$ python3 -q
>>> import numpy as np
>>> from numpy import linalg as LA
>>> np.set_printoptions(precision=3, suppress=True, linewidth=140, sign=" ")
>>> def rd(a):
...     return np.round(a, 3) + 0
... 
>>> A = 0.7 ** np.abs(np.subtract.outer(np.arange(4), np.arange(4)))
>>> print(rd(A))
[[ 1.     0.7    0.49   0.343]
 [ 0.7    1.     0.7    0.49 ]
 [ 0.49   0.7    1.     0.7  ]
 [ 0.343  0.49   0.7    1.   ]]
>>> rng = np.random.default_rng(495)
>>> A2 = A + rng.integers(-2, 3, (4, 1)) @ rng.integers(-2, 3, (1, 4))
>>> print(rd(A2))
[[ 5.    -1.3    4.49   0.343]
 [-1.3    2.    -1.3    0.49 ]
 [-1.51   1.7   -1.     0.7  ]
 [-3.657  2.49  -3.3    1.   ]]
>>> print(np.abs(A2 - A).sum(axis=1))
[ 10.   5.   5.  10.]
>>> print(LA.matrix_rank(A2 - A, tol=1e-8))
1
>>> print(rd(LA.svd(A2 - A, compute_uv=False)))
[ 9.487  0.     0.     0.   ]
>>> Lm = LA.cholesky(A)
>>> print(rd(A / np.sqrt(np.outer(np.diag(A), np.diag(A)))))
[[ 1.     0.7    0.49   0.343]
 [ 0.7    1.     0.7    0.49 ]
 [ 0.49   0.7    1.     0.7  ]
 [ 0.343  0.49   0.7    1.   ]]
>>> print(np.diag(Lm) ** 2)
[ 1.    0.51  0.51  0.51]
>>> print(LA.eigvalsh(A).min() > 0)
True
>>> vals, vecs = LA.eigh(A)
>>> print(rd(np.abs(vecs[:, -1])))
[ 0.461  0.536  0.536  0.461]
>>> print(rd(LA.eigvalsh(A + 2 * np.eye(4))))
[ 2.203  2.318  2.754  4.725]
>>> print(rd(LA.eigvalsh(A @ A)))
[ 0.041  0.101  0.569  7.425]
>>> f = np.array([1, 1, 5, 5])
>>> A2 = A + np.outer(f, np.eye(4)[0])
>>> print(LA.matrix_rank(LA.inv(A2) - LA.inv(A), tol=1e-8))
1
>>> print(LA.matrix_rank(A2 - A))
1
>>> print(rd(LA.det(A2) / LA.det(A)), rd(1 + LA.solve(A, f)[0]))
1.588 1.588
>>> print(rd(A2))
[[ 2.     0.7    0.49   0.343]
 [ 1.7    1.     0.7    0.49 ]
 [ 5.49   0.7    1.     0.7  ]
 [ 5.343  0.49   0.7    1.   ]]
>>> Uu, sigma, vt = LA.svd(A2, full_matrices=False)
>>> print(rd(vt @ vt.T))
[[ 1.  0.  0.  0.]
 [ 0.  1.  0.  0.]
 [ 0.  0.  1.  0.]
 [ 0.  0.  0.  1.]]
>>> print(rd(sigma))
[ 8.412  1.009  0.289  0.086]
>>> print((sigma > 1e-8).sum())
4
>>> print(rd(np.abs(vt[0])))
[ 0.962  0.143  0.169  0.158]
>>> print(Uu.shape, sigma.shape, vt.shape)
(4, 4) (4,) (4, 4)
>>> print(np.abs(Uu[:, 0]).round(6).argmax())
2
>>> print(np.allclose(Uu * sigma @ vt, A2))
True
>>> print(rd(Uu.T @ A2 @ vt.T))
[[ 8.412  0.     0.     0.   ]
 [ 0.     1.009  0.     0.   ]
 [ 0.     0.     0.289  0.   ]
 [ 0.     0.     0.     0.086]]
>>> print(rd(sigma / sigma[0]))
[ 1.     0.12   0.034  0.01 ]
>>> A2 = np.array([[1, 3], [0, 0]])
>>> M = np.triu(A2)
>>> print(M)
[[ 1  3]
 [ 0  0]]
>>> print(M @ M)
[[ 1  3]
 [ 0  0]]
>>> print([int(LA.matrix_rank(LA.matrix_power(M, p))) for p in range(1, 3)])
[1, 1]
>>> m1 = np.loadtxt("out10.csv", delimiter=",")
>>> print(m1)
[[ 0.  3.  2.]
 [ 0.  0. -2.]
 [ 0.  0.  0.]]
>>> Uu, sigma, vt = LA.svd(m1)
>>> vecs = vt[:(sigma > 1e-8).sum()]
>>> x = m1[2] + -2 * m1[1] + rng.integers(2) * np.eye(3)[2]
>>> print(x)
[ 0.  0.  5.]
>>> print(rd(np.diag(vecs.T @ vecs)))
[ 0.  1.  1.]
>>> print(rd(LA.norm(x - vecs.T @ vecs @ x)))
0.0
>>> print(LA.matrix_rank(np.vstack([m1, x])))
2
>>> print(rd(vecs.T @ vecs))
[[ 0.  0.  0.]
 [ 0.  1.  0.]
 [ 0.  0.  1.]]
>>> print(np.argsort(-LA.norm(m1, axis=0).round(6), kind="stable")[:3])
[ 1  2  0]
>>> print(LA.cond(m1) > 100)
True
>>> print(rd(LA.norm(m1, 2) / LA.norm(m1)))
0.924
>>> print(np.einsum("ij,ji->", m1, m1))
0.0
>>> print(rd(LA.det(2 * m1)), rd(LA.det(m1)))
0.0 0.0
>>> print(rd(LA.det(m1[::-1])))
0.0
>>> data = np.array([[4, 4, 4], [4, 8, 8], [4, 8, 12]])
>>> print(data)
[[  4   4   4]
 [  4   8   8]
 [  4   8  12]]
>>> vals, vecs = LA.eigvalsh(data)
Traceback (most recent call last):
  File "<python-input-59>", line 1, in <module>
    vals, vecs = LA.eigvalsh(data)
    ^^^^^^^^^^
ValueError: too many values to unpack (expected 2)
>>> vals, vecs = LA.eigh(data)
>>> print(rd(vecs.T @ data @ vecs))
[[  1.232   0.      0.   ]
 [  0.      2.572   0.   ]
 [  0.      0.     20.196]]
>>> print(rd(vals))
[  1.232   2.572  20.196]
>>> print(np.unique(vals.round(6) + 0, return_counts=True)[1])
[ 1  1  1]
>>> print(rd(LA.eigvalsh(data + -1 * np.eye(3))))
[  0.232   1.572  19.196]
>>> print(rd(vecs.T @ vecs))
[[ 1.  0.  0.]
 [ 0.  1.  0.]
 [ 0.  0.  1.]]
>>> print(rd(vals.sum()), np.trace(data))
24.0 24
>>> print((vals > 1e-8).sum(), (vals < -1e-8).sum())
3 0
>>> print(rd(LA.svd(data, compute_uv=False)))
[ 20.196   2.572   1.232]
>>> print(rd(vecs @ np.diag(vals) @ vecs.T))
[[  4.   4.   4.]
 [  4.   8.   8.]
 [  4.   8.  12.]]
>>> Lm = LA.cholesky(data)
>>> print(Lm @ Lm.T)
[[  4.   4.   4.]
 [  4.   8.   8.]
 [  4.   8.  12.]]
>>> print(LA.eigvalsh(data).min() > 0)
True
>>> print(Lm)
[[ 2.  0.  0.]
 [ 2.  2.  0.]
 [ 2.  2.  2.]]
>>> x = np.ones(3)
>>> for _ in range(7):
...     x = data @ x
...     x /= LA.norm(x)
...     print(round(x @ data @ x, 3))
... 
20.171
20.195
20.196
20.196
20.196
20.196
20.196
>>> print(rd(LA.eigvalsh(data)[-1]))
20.196
>>> print(rd(x))
[ 0.328  0.591  0.737]
>>> labels = rng.permutation(3)
>>> print(labels)
[ 0  2  1]
>>> A2 = data[labels][:, labels]
>>> print(np.trace(A2))
24
>>> print(rd(LA.det(A2)), rd(LA.det(data[labels])))
64.0 -64.0
>>> print(np.diag(A2))
[  4  12   8]
>>> A2 = np.array([[0, 2], [-2, -3], [-1, 3]])
>>> print(np.einsum("ij,ij->i", data, data))
[  48  144  224]
>>> print(np.einsum("ij->j", data))
[ 12  20  24]
>>> print(np.einsum("ik,kj->ij", data, A2))
[[-12   8]
 [-24   8]
 [-28  20]]
>>> print(A2.T @ data.T)
[[-12 -24 -28]
 [  8   8  20]]
>>> print(LA.matrix_rank(np.vstack([data, A2.T])))
3
>>> arr = np.load("block19.npy")
>>> print(arr)
[[ 0.5  0.   0.5  0. ]
 [ 0.   0.5  0.5  0. ]
 [ 0.   0.5  0.5  0. ]
 [ 0.   0.   0.   1. ]]
>>> rk = LA.matrix_rank(arr)
>>> print(rk)
3
>>> N = LA.svd(arr)[2][rk:].T
>>> print(rd(N[:, 0] / N[np.abs(N[:, 0]).round(6).argmax(), 0]))
[ 1.  1. -1.  0.]
>>> print(np.allclose(arr @ N, 0))
True
>>> print(rd(N @ N.T))
[[ 0.333  0.333 -0.333  0.   ]
 [ 0.333  0.333 -0.333  0.   ]
 [-0.333 -0.333  0.333  0.   ]
 [ 0.     0.     0.     0.   ]]
>>> print(N.shape)
(4, 1)
>>> Uu, sigma, vt = LA.svd(arr)
>>> print(rd(sigma))
[ 1.088  1.     0.563  0.   ]
>>> print(np.argmax(sigma[:-1] / (sigma[1:] + 1e-6)) + 1)
3
>>> A2 = Uu[:, :3] @ np.diag(sigma[:3]) @ vt[:3]
>>> print(LA.matrix_rank(arr, rtol=0.05))
3
>>> print(rd(LA.norm(arr - A2, 2)), rd(sigma[3]))
0.0 0.0
>>> Uu, sigma, vt = LA.svd(arr)
>>> vecs = vt[:(sigma > 1e-8).sum()]
>>> x = arr[1] + -2 * arr[3] + rng.integers(2) * np.eye(4)[1]
>>> print(x)
[ 0.   1.5  0.5 -2. ]
>>> print(LA.matrix_rank(np.vstack([arr, x])))
4
>>> print(rd(LA.norm(x - vecs.T @ vecs @ x)))
0.577
>>> print(rd(vecs.T @ vecs))
[[ 0.667 -0.333  0.333  0.   ]
 [-0.333  0.667  0.333  0.   ]
 [ 0.333  0.333  0.667  0.   ]
 [ 0.     0.     0.     1.   ]]
>>> print(np.allclose(vecs.T @ vecs @ x, x))
False
>>> print(rd(np.diag(vecs.T @ vecs)))
[ 0.667  0.667  0.667  1.   ]
>>> W0 = np.loadtxt("a.csv", delimiter=",")
>>> print(W0)
[[ 5.  1.  1.  1.]
 [ 1.  5.  1.  1.]
 [ 1.  1.  5.  1.]
 [ 1.  1.  1.  5.]]
>>> Lm = LA.cholesky(W0)
>>> print(LA.eigvalsh(W0).min() > 0)
True
>>> print(W0 / np.sqrt(np.outer(np.diag(W0), np.diag(W0))))
[[ 1.   0.2  0.2  0.2]
 [ 0.2  1.   0.2  0.2]
 [ 0.2  0.2  1.   0.2]
 [ 0.2  0.2  0.2  1. ]]
>>> print(rd(Lm @ Lm.T))
[[ 5.  1.  1.  1.]
 [ 1.  5.  1.  1.]
 [ 1.  1.  5.  1.]
 [ 1.  1.  1.  5.]]
>>> print(rd(np.diag(Lm) ** 2))
[ 5.     4.8    4.667  4.571]
>>> print(rd(Lm))
[[ 2.236  0.     0.     0.   ]
 [ 0.447  2.191  0.     0.   ]
 [ 0.447  0.365  2.16   0.   ]
 [ 0.447  0.365  0.309  2.138]]
>>> K = np.loadtxt("x.csv", delimiter=",")
>>> print(K)
[[ 0.1    1.5    1.6  ]
 [-0.4   -0.2   -0.2  ]
 [ 0.398  0.893 -1.841]
 [ 0.4    0.9   -1.8  ]]
>>> x = np.array([6, 5, -2])
>>> rhs = K @ x
>>> print(rd(LA.pinv(K) @ K))
[[ 1.  0.  0.]
 [ 0.  1.  0.]
 [ 0.  0.  1.]]
>>> print(rd(LA.solve(K.T @ K, K.T @ rhs)))
[ 6.  5. -2.]
>>> rhs = rhs + 0.3 * rng.normal(size=4)
>>> print(rd(rhs))
[ 4.919 -2.735 10.791 10.508]
>>> c, *_ = LA.lstsq(K, rhs)
>>> print(rd(K.T @ (rhs - K @ c)))
[ 0.  0.  0.]
>>> print(rd(c))
[ 5.299  5.197 -2.13 ]
>>> print(rd(LA.norm(rhs - K @ c)))
0.171
